$ python3 -q
>>> import numpy as np
>>> import numpy.linalg as la
>>> np.set_printoptions(precision=2, suppress=True, linewidth=160, sign=" ")
>>> def rd(a):
...     return np.round(a, 2) + 0
... 
>>> B = np.array([[0, 4], [1, 1], [0, 3], [0, 2]])
>>> basis = np.array([[1, 2, -2, 1], [-1, 2, 2, 2]])
>>> rng = np.random.default_rng(623060)
>>> m1 = B @ basis + 0.3 * rng.normal(size=(4, 4))
>>> print(rd(m1))
[[-4.52  7.98  7.96  7.86]
 [-0.2   3.73 -0.71  2.41]
 [-3.11  6.01  5.86  6.06]
 [-2.08  3.67  4.47  3.99]]
>>> x = np.array([1, -7, -6, -1])
>>> h1 = np.maximum(m1 @ x, 0)
>>> print(h1)
[ 0.  0.  0.  0.]
>>> print(np.tanh(m1 @ x))
[-1. -1. -1. -1.]
>>> print(m1.T @ h1)
[ 0.  0.  0.  0.]
>>> print(np.maximum(m1 @ (3 * x), 0))
[ 0.  0.  0.  0.]
>>> print(m1 * (h1 > 1e-9)[:, None])
[[-0.  0.  0.  0.]
 [-0.  0. -0.  0.]
 [-0.  0.  0.  0.]
 [-0.  0.  0.  0.]]
>>> r0 = np.array([-3, 1, 3, -1])
>>> B = m1 + np.outer(r0, np.eye(4)[2])
>>> print(rd(B))
[[-4.52  7.98  4.96  7.86]
 [-0.2   3.73  0.29  2.41]
 [-3.11  6.01  8.86  6.06]
 [-2.08  3.67  3.47  3.99]]
>>> print(rd(la.det(B) / la.det(m1)), rd(1 + la.solve(m1, r0)[2]))
-23.5 -23.5
>>> print(rd(la.det(B)))
-24.66
>>> print(rd((B - B.T) / 2))
[[ 0.    4.09  4.04  4.97]
 [-4.09  0.   -2.86 -0.63]
 [-4.04  2.86  0.    1.29]
 [-4.97  0.63 -1.29  0.  ]]
>>> print(np.allclose(B @ B.T, B.T @ B))
False
>>> print(rd(np.trace(B)))
12.06
